$ ipython --no-banner

In [1]: import numpy as np

In [2]: np.set_printoptions(precision=3, suppress=True, linewidth=100, legacy="1.25")

In [3]: other = np.array([[1, 2, 0], [1, 0, -2], [-2, 2, -1]])

In [4]: mat = other.T @ other

In [5]: mat
Out[5]: 
array([[ 6, -2,  0],
       [-2,  8, -2],
       [ 0, -2,  5]])

In [6]: other = np.array([[-1, 2], [-1, -5], [-4, 0]])

In [7]: np.linalg.matrix_rank(np.vstack([mat, other.T]))
Out[7]: 3

In [8]: mat @ other
Out[8]: 
array([[ -4,  22],
       [  2, -44],
       [-18,  10]])

In [9]: np.einsum("ik,kj->ij", mat, other)
Out[9]: 
array([[ -4,  22],
       [  2, -44],
       [-18,  10]])

In [10]: np.einsum("ij,ij->i", mat, mat)
Out[10]: array([40, 72, 29])

In [11]: np.einsum("ik,kj->ji", mat, other)
Out[11]: 
array([[ -4,   2, -18],
       [ 22, -44,  10]])

In [12]: np.linalg.matrix_rank(mat @ other)
Out[12]: 2

In [13]: arr = np.loadtxt("a.csv", delimiter=",")

In [14]: arr
Out[14]: 
array([[ 11.509,   9.246,  18.681],
       [ 11.352,   9.194,  18.47 ],
       [  8.233,   8.035,  14.199],
       [  3.903,   5.76 ,   7.905],
       [  1.549,   3.72 ,   4.039],
       [  0.782,   2.65 ,   2.551],
       [  0.111,   0.143,   0.305],
       [  0.107,   0.016,   0.207],
       [ -0.106,   0.118,  -0.092],
       [ -0.489,   0.583,  -0.362],
       [ -0.725,   0.864,  -0.521],
       [ -3.172,   3.466,  -2.2  ],
       [ -4.234,   4.491,  -2.96 ],
       [-11.993,  11.174,  -8.825],
       [-12.723,  11.758,  -9.395],
       [-18.307,  16.074, -13.821],
       [-20.129,  17.435, -15.286],
       [-36.976,  29.309, -29.144]])

In [15]: gram = np.cov(arr, rowvar=False)

In [16]: np.linalg.eigvalsh(gram)[::-1]
Out[16]: array([316.737,  32.193,   0.008])

In [17]: np.argwhere(np.triu(np.abs(np.corrcoef(arr.T)) > 0.8, 1))
Out[17]: array([[0, 2]])

In [18]: round(np.corrcoef(arr[:, 2], arr[:, 0])[0, 1], 3)
Out[18]: 0.975

In [19]: np.median(arr, axis=0)
Out[19]: array([-0.297,  5.125, -0.227])

In [20]: other = np.array([[7], [4], [4]])

In [21]: basis = np.array([[0, 2, 2]])

In [22]: m1 = other @ basis

In [23]: m1
Out[23]: 
array([[ 0, 14, 14],
       [ 0,  8,  8],
       [ 0,  8,  8]])

In [24]: hat = np.triu(np.array([[5, 7, 0], [2, 2, 4], [2, 5, 1]]), 1) + np.eye(3)

In [25]: other = hat @ m1 @ np.linalg.inv(hat)

In [26]: hat @ m1 - m1 @ hat
Out[26]: 
array([[  0.,  56.,   0.],
       [  0.,  32.,   0.],
       [  0.,   0., -32.]])

In [27]: other
Out[27]: 
array([[   0.,   70., -210.],
       [   0.,   40., -120.],
       [   0.,    8.,  -24.]])
